% python3 -q
>>> import numpy as np
>>> from numpy import linalg as LA
>>> np.set_printoptions(precision=3, suppress=True, linewidth=160, sign=" ")
>>> m1 = np.load("m.npy")
>>> m1
array([[ 7,  5,  0,  1,  0,  0,  0,  6,  2,  1,  0],
       [-3,  7,  0,  0,  7,  0,  0,  0,  0, -9,  0],
       [-5, -7,  5, -1,  1,  9, -2, -2, -1,  7,  0],
       [ 0,  0,  0,  0, -6,  0,  1,  0,  1,  0,  0],
       [ 2,  0,  0,  0,  0,  0,  7,  0,  0,  0,  0],
       [-2,  0,  1,  8,  0,  0, -1,  0,  0,  5,  9]])
>>> u, r1 = m1[0], m1[2]
>>> u @ u
np.int64(116)
>>> pr = (u @ r1) / (u @ u) * u
>>> round((r1 - pr) @ u, 3)
np.float64(-0.0)
>>> np.outer(u, r1)
array([[-35, -49,  35,  -7,   7,  63, -14, -14,  -7,  49,   0],
       [-25, -35,  25,  -5,   5,  45, -10, -10,  -5,  35,   0],
       [  0,   0,   0,   0,   0,   0,   0,   0,   0,   0,   0],
       [ -5,  -7,   5,  -1,   1,   9,  -2,  -2,  -1,   7,   0],
       [  0,   0,   0,   0,   0,   0,   0,   0,   0,   0,   0],
       [  0,   0,   0,   0,   0,   0,   0,   0,   0,   0,   0],
       [  0,   0,   0,   0,   0,   0,   0,   0,   0,   0,   0],
       [-30, -42,  30,  -6,   6,  54, -12, -12,  -6,  42,   0],
       [-10, -14,  10,  -2,   2,  18,  -4,  -4,  -2,  14,   0],
       [ -5,  -7,   5,  -1,   1,   9,  -2,  -2,  -1,   7,   0],
       [  0,   0,   0,   0,   0,   0,   0,   0,   0,   0,   0]])
>>> pr
array([-4.707, -3.362, -0.   , -0.672, -0.   , -0.   , -0.   , -4.034, -1.345, -0.672, -0.   ])
>>> np.round(LA.norm(u + r1) ** 2 + LA.norm(u - r1) ** 2, 3)
np.float64(712.0)
>>> r1 - pr
array([-0.293, -3.638,  5.   , -0.328,  1.   ,  9.   , -2.   ,  2.034,  0.345,  7.672,  0.   ])
>>> LA.matrix_rank(np.outer(u, r1))
np.int64(1)
>>> feats = np.loadtxt("out2.csv", delimiter=",")
>>> feats
array([[ 1.   ,  0.2  ,  0.04 ,  0.008,  0.002,  0.   ,  0.   ],
       [ 0.2  ,  1.   ,  0.2  ,  0.04 ,  0.008,  0.002,  0.   ],
       [ 0.04 ,  0.2  ,  1.   ,  0.2  ,  0.04 ,  0.008,  0.002],
       [ 0.008,  0.04 ,  0.2  ,  1.   ,  0.2  ,  0.04 ,  0.008],
       [ 0.002,  0.008,  0.04 ,  0.2  ,  1.   ,  0.2  ,  0.04 ],
       [ 0.   ,  0.002,  0.008,  0.04 ,  0.2  ,  1.   ,  0.2  ],
       [ 0.   ,  0.   ,  0.002,  0.008,  0.04 ,  0.2  ,  1.   ]])
>>> rng = np.random.default_rng(934574)
>>> Y = feats + rng.integers(-2, 3, (7, 3)) @ rng.integers(-2, 3, (3, 7))
>>> Y
array([[-3.   , -3.8  , -1.96 , -1.992,  4.002,  0.   ,  4.   ],
       [ 8.2  ,  5.   ,  2.2  ,  0.04 , -1.992, -1.998,  0.   ],
       [-9.96 , -5.8  , -1.   ,  3.2  ,  5.04 , -0.992, -1.998],
       [ 6.008,  3.04 ,  2.2  ,  3.   , -0.8  , -2.96 , -1.992],
       [ 4.002,  2.008,  2.04 ,  4.2  ,  1.   , -3.8  , -3.96 ],
       [-4.   , -0.998,  0.008,  3.04 ,  0.2  ,  1.   , -3.8  ],
       [-2.   ,  2.   ,  2.002,  7.008, -2.96 , -0.8  , -9.   ]])
>>> LA.matrix_rank(Y - feats, tol=1e-8)
np.int64(3)
>>> np.allclose(feats @ feats.T, feats.T @ feats)
True
>>> np.sort(np.abs(LA.eigvals(feats)))
array([ 0.683,  0.73 ,  0.816,  0.941,  1.104,  1.286,  1.439])
>>> np.round(feats @ feats, 3) + 0
array([[ 1.042,  0.408,  0.122,  0.032,  0.009,  0.001,  0.   ],
       [ 0.408,  1.082,  0.416,  0.123,  0.033,  0.009,  0.001],
       [ 0.122,  0.416,  1.083,  0.417,  0.123,  0.033,  0.009],
       [ 0.032,  0.123,  0.417,  1.083,  0.417,  0.123,  0.032],
       [ 0.009,  0.033,  0.123,  0.417,  1.083,  0.416,  0.122],
       [ 0.001,  0.009,  0.033,  0.123,  0.416,  1.082,  0.408],
       [ 0.   ,  0.001,  0.009,  0.032,  0.122,  0.408,  1.042]])
>>> np.allclose(feats, feats.T)
True
>>> round(float(np.abs(LA.eigvals(feats)).max()), 3)
1.439
>>> (feats + feats.T) / 2
array([[ 1.   ,  0.2  ,  0.04 ,  0.008,  0.002,  0.   ,  0.   ],
       [ 0.2  ,  1.   ,  0.2  ,  0.04 ,  0.008,  0.002,  0.   ],
       [ 0.04 ,  0.2  ,  1.   ,  0.2  ,  0.04 ,  0.008,  0.002],
       [ 0.008,  0.04 ,  0.2  ,  1.   ,  0.2  ,  0.04 ,  0.008],
       [ 0.002,  0.008,  0.04 ,  0.2  ,  1.   ,  0.2  ,  0.04 ],
       [ 0.   ,  0.002,  0.008,  0.04 ,  0.2  ,  1.   ,  0.2  ],
       [ 0.   ,  0.   ,  0.002,  0.008,  0.04 ,  0.2  ,  1.   ]])
